% python3 -q
>>> import numpy as np
>>> np.set_printoptions(precision=1, suppress=True, linewidth=140)
>>> J = np.loadtxt("mat.csv", delimiter=",")
>>> J
array([[ 9.,  0.,  3.,  0.],
       [ 0., 10.,  3.,  6.],
       [ 3.,  3.,  2.,  2.],
       [ 0.,  6.,  2.,  4.]])
>>> # equal to its transpose
>>> np.linalg.norm(J, axis=0)
array([ 9.5, 12. ,  5.1,  7.5])
>>> J[1] @ J[3]
np.float64(90.0)
>>> np.round(np.linalg.norm(J, "nuc"), 1)
np.float64(25.0)
>>> round(np.linalg.norm(J[1], 1), 1), np.round(np.linalg.norm(J[1], np.inf), 1)
(np.float64(19.0), np.float64(10.0))
>>> round(np.linalg.norm(J[1] - J[3]), 1)
np.float64(4.6)
>>> np.unique(J.round(6), axis=0).shape
(4, 4)
>>> np.linalg.lstsq(J[:-1].T, J[-1])[2]
np.int32(3)
>>> round(np.linalg.det(2 * J), 1), round(np.linalg.det(J), 1)
(np.float64(0.0), np.float64(0.0))
>>> np.round(np.linalg.det(J.T), 1)
np.float64(0.0)
>>> np.einsum("ij,ji->", J, J)
np.float64(317.0)
>>> np.round(np.linalg.eigvals(J), 1) + 0
array([14.9,  9.8,  0. ,  0.3])
>>> round(np.linalg.det(J[::-1]), 1)
np.float64(0.0)
>>> np.round(np.linalg.eigvals(J).sum().real, 1)
np.float64(25.0)
>>> vals, V = np.linalg.eigh(J)
>>> np.unique(vals.round(6) + 0, return_counts=True)[1]
array([1, 1, 1, 1])
>>> vals.round(1) + 0
array([ 0. ,  0.3,  9.8, 14.9])
>>> np.abs(V[:, -1])
array([0.2, 0.8, 0.3, 0.5])
>>> np.round(V @ np.diag(vals) @ V.T, 1) + 0
array([[ 9.,  0.,  3.,  0.],
       [ 0., 10.,  3.,  6.],
       [ 3.,  3.,  2.,  2.],
       [ 0.,  6.,  2.,  4.]])
>>> np.abs(V[:, -1]).round(6).argmax()
np.int64(1)
>>> np.linalg.eigvalsh(J + -2 * np.eye(4))
array([-2. , -1.7,  7.8, 12.9])
>>> X = np.load("case1.npy")
>>> X
array([[6, 2, 4],
       [2, 1, 1],
       [4, 1, 3]])
>>> # equal to its transpose
>>> np.linalg.cond(X) > 100
np.True_
>>> round(np.linalg.norm(X, 2) / np.linalg.norm(X), 1)
np.float64(1.0)
>>> Uu, s, VT = np.linalg.svd(X, full_matrices=False)
>>> np.round(Uu.T @ X @ VT.T, 1) + 0
array([[9.4, 0. , 0. ],
       [0. , 0.6, 0. ],
       [0. , 0. , 0. ]])
>>> th = np.radians(60)
>>> R = np.eye(3)
>>> R[0, 0] = R[2, 2] = np.cos(th)
>>> R[0, 2], R[2, 0] = -np.sin(th), np.sin(th)
>>> R
array([[ 0.5,  0. , -0.9],
       [ 0. ,  1. ,  0. ],
       [ 0.9,  0. ,  0.5]])
>>> other = X @ R.T
>>> np.abs(other - X).max(axis=0)
array([6.5, 0. , 3.2])
>>> np.allclose(X @ X.T, other @ other.T)
True
>>> O = R.astype(float).copy()
>>> for j in range(3):
...     O[:, j] -= O[:, :j] @ (O[:, :j].T @ O[:, j])
...     O[:, j] /= np.linalg.norm(O[:, j])
... 
>>> np.round(O.T @ R, 1) + 0
array([[1., 0., 0.],
       [0., 1., 0.],
       [0., 0., 1.]])
